% python3 -q
>>> import numpy as np
>>> np.set_printoptions(precision=1, suppress=True, linewidth=100, floatmode="fixed")
>>> def rd(a):
...     return np.round(a, 1) + 0
... 
>>> E = np.load("x.npy")
>>> E
array([[0.0, 2.0, 0.0, 0.0],
       [2.0, 0.0, 2.0, 0.0],
       [0.0, 2.0, 2.0, 2.0],
       [0.0, 0.0, 2.0, 0.0]])
>>> # equal to its transpose
>>> w, evecs = np.linalg.eigh(E)
>>> np.abs(evecs[:, -1]).round(6).argmax()
np.int64(2)
>>> (w > 1e-8).sum(), (w < -1e-8).sum()
(np.int64(2), np.int64(2))
>>> print(rd(evecs @ np.diag(w) @ evecs.T))
[[0.0 2.0 0.0 0.0]
 [2.0 0.0 2.0 0.0]
 [0.0 2.0 2.0 2.0]
 [0.0 0.0 2.0 0.0]]
>>> print(rd(evecs.T @ evecs))
[[1.0 0.0 0.0 0.0]
 [0.0 1.0 0.0 0.0]
 [0.0 0.0 1.0 0.0]
 [0.0 0.0 0.0 1.0]]
>>> rd(np.linalg.eigvalsh(E @ E))
array([ 0.9,  2.2,  7.4, 17.6])
>>> rd(np.abs(evecs[:, -1]))
array([0.2, 0.5, 0.8, 0.4])
>>> rd(w.sum()), np.trace(E)
(np.float64(2.0), np.float64(2.0))
>>> Z = 20 * np.array([[-0.4, -1.0, 0.6], [0.7, 1.0, -0.1]])
>>> rng = np.random.default_rng(80)
>>> idx = rng.integers(0, 2, 11)
>>> M = Z[idx] + rng.normal(size=(11, 3))
>>> rd(M)
array([[ 14.1,  20.1,  -1.1],
       [ 14.3,  19.1,  -3.0],
       [ -7.6, -20.7,  12.9],
       [ -8.5, -20.9,  11.7],
       [ 13.2,  19.9,  -4.1],
       [ -8.5, -18.7,  11.6],
       [ -6.3, -18.0,  11.5],
       [ 14.9,  19.5,  -2.1],
       [ -8.9, -19.6,  12.8],
       [ 14.6,  20.3,  -2.8],
       [ -8.2, -19.7,  12.3]])
>>> u = np.array([3, -4])
>>> print(rd(np.correlate(M[6], M[0], "full")))
[   7.1 -106.2 -463.1  -21.6  163.1]
>>> rd(np.convolve(M[6], u))
array([-18.9, -28.7, 106.4, -46.2])
>>> print(rd(np.cross(M[6, :3], M[0, :3])))
[-211.8  156.0  127.2]
>>> P = M @ np.linalg.solve(M.T @ M, M.T)
>>> rd(P @ M[:, 1])
array([ 20.1,  19.1, -20.7, -20.9,  19.9, -18.7, -18.0,  19.5, -19.6,  20.3, -19.7])
>>> rd(np.diag(P))
array([0.5, 0.3, 0.3, 0.2, 0.2, 0.3, 0.2, 0.3, 0.4, 0.2, 0.2])
>>> rd(P)
array([[ 0.5,  0.1, -0.1, -0.1,  0.2,  0.2, -0.1,  0.1,  0.2,  0.2,  0.1],
       [ 0.1,  0.3,  0.1,  0.1,  0.1, -0.1,  0.1,  0.3, -0.2,  0.2,  0.0],
       [-0.1,  0.1,  0.3,  0.3,  0.0,  0.1,  0.3,  0.1,  0.0,  0.0,  0.2],
       [-0.1,  0.1,  0.3,  0.2, -0.1,  0.0,  0.2,  0.1,  0.0,  0.0,  0.1],
       [ 0.2,  0.1,  0.0, -0.1,  0.2,  0.0,  0.0,  0.2,  0.0,  0.2,  0.0],
       [ 0.2, -0.1,  0.1,  0.0,  0.0,  0.3,  0.1, -0.1,  0.3,  0.0,  0.2],
       [-0.1,  0.1,  0.3,  0.2,  0.0,  0.1,  0.2,  0.1,  0.0,  0.0,  0.1],
       [ 0.1,  0.3,  0.1,  0.1,  0.2, -0.1,  0.1,  0.3, -0.1,  0.2,  0.0],
       [ 0.2, -0.2,  0.0,  0.0,  0.0,  0.3,  0.0, -0.1,  0.4,  0.0,  0.2],
       [ 0.2,  0.2,  0.0,  0.0,  0.2,  0.0,  0.0,  0.2,  0.0,  0.2,  0.0],
       [ 0.1,  0.0,  0.2,  0.1,  0.0,  0.2,  0.1,  0.0,  0.2,  0.0,  0.2]])
>>> cen = (M - M.mean(axis=0)) / M.std(axis=0)
>>> np.argwhere(np.abs(cen) > 2)
array([], shape=(0, 2), dtype=int64)
>>> c = np.linalg.lstsq(np.delete(cen, 0, axis=1), cen[:, 0])[0]
>>> print(rd(c))
[1.1 0.1]
>>> cen = M - M.mean(axis=0)
>>> left, s, Vh = np.linalg.svd(cen, full_matrices=False)
>>> np.abs(Vh[0]).argmax()
np.int64(1)
>>> rd(Vh[0] * np.sign(Vh[0, np.abs(Vh[0]).argmax()]))
array([ 0.5,  0.8, -0.3])
>>> rd((s ** 2).sum() ** 2 / (s ** 4).sum())
np.float64(1.0)
>>> (np.sign(left[:, 0]) == np.sign(left[0, 0])).astype(int)
array([1, 1, 0, 0, 1, 0, 0, 1, 0, 1, 0])
